% ipython --no-banner

In [1]: import numpy as np

In [2]: np.set_printoptions(precision=3, suppress=True, linewidth=140, floatmode="fixed")

In [3]: K = np.array([[1, 4, -2, 1], [1, 1, 4, -2], [-2, 1, 1, 4], [4, -2, 1, 1]])

In [4]: K
Out[4]: 
array([[ 1,  4, -2,  1],
       [ 1,  1,  4, -2],
       [-2,  1,  1,  4],
       [ 4, -2,  1,  1]])

In [5]: hat = np.triu(np.array([[-2, 5, 1, -2], [-5, -5, -5, -1], [-5, 1, -1, -5], [2, -5, 1, 2]]), 1) + np.eye(4)

In [6]: M2 = hat @ K @ np.linalg.inv(hat)

In [7]: hat @ K - K @ hat
Out[7]: 
array([[ -5.000,   5.000,  38.000, -12.000],
       [  6.000,  -8.000,  -2.000,   2.000],
       [-20.000,  20.000,   2.000,  -3.000],
       [  0.000, -20.000, -14.000,  11.000]])

In [8]: M2
Out[8]: 
array([[   -4.000,    34.000,   191.000,   974.000],
       [    7.000,   -37.000,  -194.000, -1016.000],
       [  -22.000,   121.000,   623.000,  3191.000],
       [    4.000,   -22.000,  -113.000,  -578.000]])

In [9]: np.poly(M2)
Out[9]: array([   1.000,   -4.000,  -18.000,  180.000, -432.000])

In [10]: np.poly(K)
Out[10]: array([   1.000,   -4.000,  -18.000,  180.000, -432.000])

In [11]: np.round(np.linalg.det(K[::-1]), 3)
Out[11]: np.float64(-432.0)

In [12]: np.einsum("ii->", K)
Out[12]: np.int64(4)

In [13]: round(np.linalg.det(2 * K), 3), round(np.linalg.det(K), 3)
Out[13]: (np.float64(-6912.0), np.float64(-432.0))

In [14]: M2 = K / np.linalg.norm(K, axis=1, keepdims=True)

In [15]: cov = M2 @ M2.T

In [16]: round(float(np.degrees(np.arccos(np.clip(cov[2, 1], -1, 1)))), 3)
Out[16]: 103.137

In [17]: np.linalg.norm(M2, axis=1)
Out[17]: array([1.000, 1.000, 1.000, 1.000])

In [18]: X = np.load("w.npy")

In [19]: X
Out[19]: 
array([[-1.627, -2.719, -4.016,  2.185,  0.924],
       [-0.162, -0.974,  0.055, -4.719,  1.648],
       [-1.892, -0.567,  2.639, -2.354,  3.150],
       [-3.592, -0.735, -1.701, -1.812,  0.616],
       [-0.011, -4.455, -3.697, -3.100, -0.805],
       [ 0.306,  0.310,  0.290, -4.558,  2.486],
       [-2.675, -3.972, -4.150,  0.662, -0.551],
       [-0.269,  4.391,  2.685, -3.058,  5.459],
       [ 0.892, -1.867, -2.857, -1.706,  1.408],
       [ 0.034,  1.419, -0.181, -0.627,  3.951],
       [-0.677, -9.589, -6.067, -2.540, -3.935],
       [-1.061, -4.887, -6.083, -0.176, -1.464],
       [-1.560, -6.395, -3.291, -8.826, -3.941],
       [-1.307,  3.612,  1.570,  1.888,  5.957],
       [-2.387, -2.808,  1.949, -8.859, -0.473],
       [ 1.295,  0.670, -0.954, -2.796,  3.040],
       [ 1.508,  3.088, -0.777, -0.715,  4.854],
       [-2.970,  1.195,  1.939, -0.414,  3.761],
       [-1.328, -1.499,  2.372, -7.482,  1.110],
       [-6.568,  3.526,  5.424,  0.282,  5.123]])

In [20]: idx = X[:, 3] > np.median(X[:, 3])

In [21]: r0 = X[idx].mean(axis=0) - X[~idx].mean(axis=0)

In [22]: np.argsort(-np.abs(r0).round(6), kind="stable")
Out[22]: array([3, 1, 4, 0, 2])

In [23]: cov = np.cov(X, rowvar=False)

In [24]: np.median(X, axis=0)
Out[24]: array([-1.184, -0.855, -0.479, -2.083,  1.528])

In [25]: cov.shape
Out[25]: (5, 5)

In [26]: X.std(axis=0)
Out[26]: array([1.836, 3.526, 3.103, 3.095, 2.824])

In [27]: np.round(np.corrcoef(X[:, 1], X[:, 0])[0, 1], 3)
Out[27]: np.float64(-0.047)

In [28]: np.argwhere(np.triu(np.abs(np.corrcoef(X.T)) > 0.8, 1))
Out[28]: array([[1, 4]])

In [29]: cen = X - X.mean(axis=0)

In [30]: evecs = np.linalg.svd(cen)[2][:4]

In [31]: M2 = cen - cen @ evecs.T @ evecs

In [32]: np.round(np.cov(cen @ evecs.T, rowvar=False), 3) + 0
Out[32]: 
array([[28.929,  0.000,  0.000,  0.000],
       [ 0.000, 11.294,  0.000,  0.000],
       [ 0.000,  0.000,  4.466,  0.000],
       [ 0.000,  0.000,  0.000,  0.564]])

In [33]: np.round(M2.std(axis=0), 3) + 0
Out[33]: array([0.000, 0.000, 0.000, 0.000, 0.000])

In [34]: round(float(np.linalg.norm(M2) / np.linalg.norm(cen)), 3)
Out[34]: 0.0

In [35]: M2 = np.linalg.invert(K)
AttributeError: module 'numpy.linalg' has no attribute 'invert'


In [36]: M2 = np.linalg.inv(K)

In [37]: np.allclose(M2, K.T)
Out[37]: False

In [38]: rng = np.random.default_rng(177)

In [39]: J = np.eye(5, dtype=int)[rng.permutation(5)]

In [40]: J
Out[40]: 
array([[0, 0, 0, 1, 0],
       [0, 0, 0, 0, 1],
       [0, 0, 1, 0, 0],
       [0, 1, 0, 0, 0],
       [1, 0, 0, 0, 0]])

In [41]: K @ np.ones(4)
Out[41]: array([4.000, 4.000, 4.000, 4.000])

In [42]: (K @ K)[0]
Out[42]: array([ 13,   4,  13, -14])

In [43]: K @ (-1.0) ** np.arange(4)
Out[43]: array([-6.000,  6.000, -6.000,  6.000])

In [44]: np.sort(np.abs(np.fft.fft(K[0]))), np.sort(np.linalg.svd(K, compute_uv=False))
Out[44]: (array([4.000, 4.243, 4.243, 6.000]), array([4.000, 4.243, 4.243, 6.000]))
